>>> import numpy as np
>>> np.set_printoptions(precision=4, suppress=True, linewidth=160, legacy="1.25")
>>> K = np.array([[4, -3, -2, 5, -1],
...     [-1, -5, -2, 3, 4],
...     [3, 0, -3, 3, 4],
...     [-4, 2, 5, 3, -4]])
>>> def softmax(z):
...     e = np.exp(z - z.max(axis=-1, keepdims=True))
...     return e / e.sum(axis=-1, keepdims=True)
... 
>>> np.round(softmax(10 * K[1]), 4) + 0
array([0., 0., 0., 0., 1.])
>>> softmax(K).sum(axis=1)
array([1., 1., 1., 1.])
>>> softmax(K[1] + -1)
array([0.0049, 0.0001, 0.0018, 0.2671, 0.7261])
>>> S = K @ K.T / np.sqrt(5)
>>> softmax(S)[1] @ K
array([-1., -5., -2.,  3.,  4.])
>>> np.round(softmax(S), 4) + 0
array([[1.    , 0.    , 0.    , 0.    ],
       [0.    , 1.    , 0.    , 0.    ],
       [0.0019, 0.0012, 0.9969, 0.    ],
       [0.    , 0.    , 0.    , 1.    ]])
>>> softmax(S).round(6).argmax(axis=1)
array([0, 1, 2, 3])
>>> gram = K.T @ K
>>> gram
array([[ 42, -15, -35,  14,  20],
       [-15,  38,  26, -24, -25],
       [-35,  26,  42, -10, -38],
       [ 14, -24, -10,  52,   7],
       [ 20, -25, -38,   7,  49]])
>>> np.allclose(gram, gram.T)
True
>>> np.linalg.svd(K, compute_uv=False) ** 2
array([132.6941,  50.8206,  28.079 ,  11.4062])
>>> (K @ K.T).shape
(4, 4)
>>> np.linalg.matrix_rank(gram)
4
>>> np.diag(gram)
array([42, 38, 42, 52, 49])
>>> U, sv, vt = np.linalg.svd(gram)
>>> sv.round(4) + 0
array([132.6941,  50.8206,  28.079 ,  11.4062,   0.    ])
>>> other = U[:, :4] @ np.diag(sv[:4]) @ vt[:4]
>>> round(float(np.linalg.norm(gram - other) / np.linalg.norm(gram)), 4)
0.0
>>> T = np.stack([K, -2 * K, K[::-1]])
>>> np.linalg.matrix_rank(T)
array([4, 4, 4])
>>> T.shape
(3, 4, 5)
>>> np.linalg.matrix_rank(T.reshape(3, -1))
2
>>> (T @ K.T).shape
(3, 4, 4)
>>> T.sum(axis=0)
array([[-8,  5,  7, -2, -3],
       [ 4,  5, -1,  0,  0],
       [-4, -5,  1,  0,  0],
       [ 8, -5, -7,  2,  3]])
>>> np.einsum("bij,cij->bc", T, T)
array([[ 223, -446,   30],
       [-446,  892,  -60],
       [  30,  -60,  223]])
>>> K.mean(axis=0)
array([ 0.5 , -1.5 , -0.5 ,  3.5 ,  0.75])
>>> np.count_nonzero(K)
19
>>> K.sum(axis=1)
array([ 3, -1,  7,  2])
>>> K.sum(axis=0)
array([ 2, -6, -2, 14,  3])
>>> A = np.loadtxt("x.csv", delimiter=",")
>>> A
array([[ 0. ,  0.9,  1.1,  0.1, -0.3,  0.5,  1.9,  0. ],
       [ 1.1,  1.2, -0.9, -2. ,  0.1,  0.2, -0.1,  1. ],
       [-0.8, -2.5, -0.2, -1.4, -1.8,  0.8, -0.8,  0.6],
       [-1.7,  1.4, -0.1, -0.7, -1.3,  1.2,  0.2, -0.6],
       [-0.1,  1.3,  1. , -1.3, -1.5,  0.4, -1.8, -0.4],
       [-1.2,  1.1, -0.1,  0.9,  1.3,  1.4,  0.6,  0.6],
       [ 1.5,  2.3, -0.8, -0.6, -0.8, -0.5,  1.4, -0.4],
       [-0.6,  0.6, -1.3, -0.1,  0.5, -0.2,  1.1, -2. ],
       [-0.8,  4.1, -1.3,  2.2,  1.8,  0.3,  0. , -0.3]])
>>> other = A / np.sqrt((A ** 2).mean(axis=1, keepdims=True))
>>> other[2]
array([-0.6098, -1.9055, -0.1524, -1.0671, -1.372 ,  0.6098, -0.6098,  0.4573])
>>> np.linalg.matrix_rank(other) == np.linalg.matrix_rank(A)
True
>>> np.linalg.matrix_rank(A - A.mean(axis=1, keepdims=True))
7
>>> vec = np.array([0, -9, 9, 8, 6, -6, 1, 9])
>>> (A @ vec).argmax()
5
>>> A @ np.eye(8)[6]
array([ 1.9, -0.1, -0.8,  0.2, -1.8,  0.6,  1.4,  1.1,  0. ])
>>> np.einsum("ij,j->i", A, vec)
array([ -0.3, -26.6,  -1.5, -39.3, -29.9,   1.8, -36.7, -30.6, -24.7])
>>> (A * vec).sum(axis=1)
array([ -0.3, -26.6,  -1.5, -39.3, -29.9,   1.8, -36.7, -30.6, -24.7])
>>> np.sign((A @ vec).round(6))
array([-1., -1., -1., -1., -1.,  1., -1., -1., -1.])
>>> A @ (2 * vec)
array([ -0.6, -53.2,  -3. , -78.6, -59.8,   3.6, -73.4, -61.2, -49.4])
>>> ang = np.radians(117)
>>> r_ = np.eye(8)
>>> r_[0, 0] = r_[5, 5] = np.cos(ang)
>>> r_[0, 5], r_[5, 0] = -np.sin(ang), np.sin(ang)
>>> r_
array([[-0.454,  0.   ,  0.   ,  0.   ,  0.   , -0.891,  0.   ,  0.   ],
       [ 0.   ,  1.   ,  0.   ,  0.   ,  0.   ,  0.   ,  0.   ,  0.   ],
       [ 0.   ,  0.   ,  1.   ,  0.   ,  0.   ,  0.   ,  0.   ,  0.   ],
       [ 0.   ,  0.   ,  0.   ,  1.   ,  0.   ,  0.   ,  0.   ,  0.   ],
       [ 0.   ,  0.   ,  0.   ,  0.   ,  1.   ,  0.   ,  0.   ,  0.   ],
       [ 0.891,  0.   ,  0.   ,  0.   ,  0.   , -0.454,  0.   ,  0.   ],
       [ 0.   ,  0.   ,  0.   ,  0.   ,  0.   ,  0.   ,  1.   ,  0.   ],
       [ 0.   ,  0.   ,  0.   ,  0.   ,  0.   ,  0.   ,  0.   ,  1.   ]])
>>> other = A @ r_.T
>>> np.allclose(np.linalg.norm(A, axis=1), np.linalg.norm(other, axis=1))
True
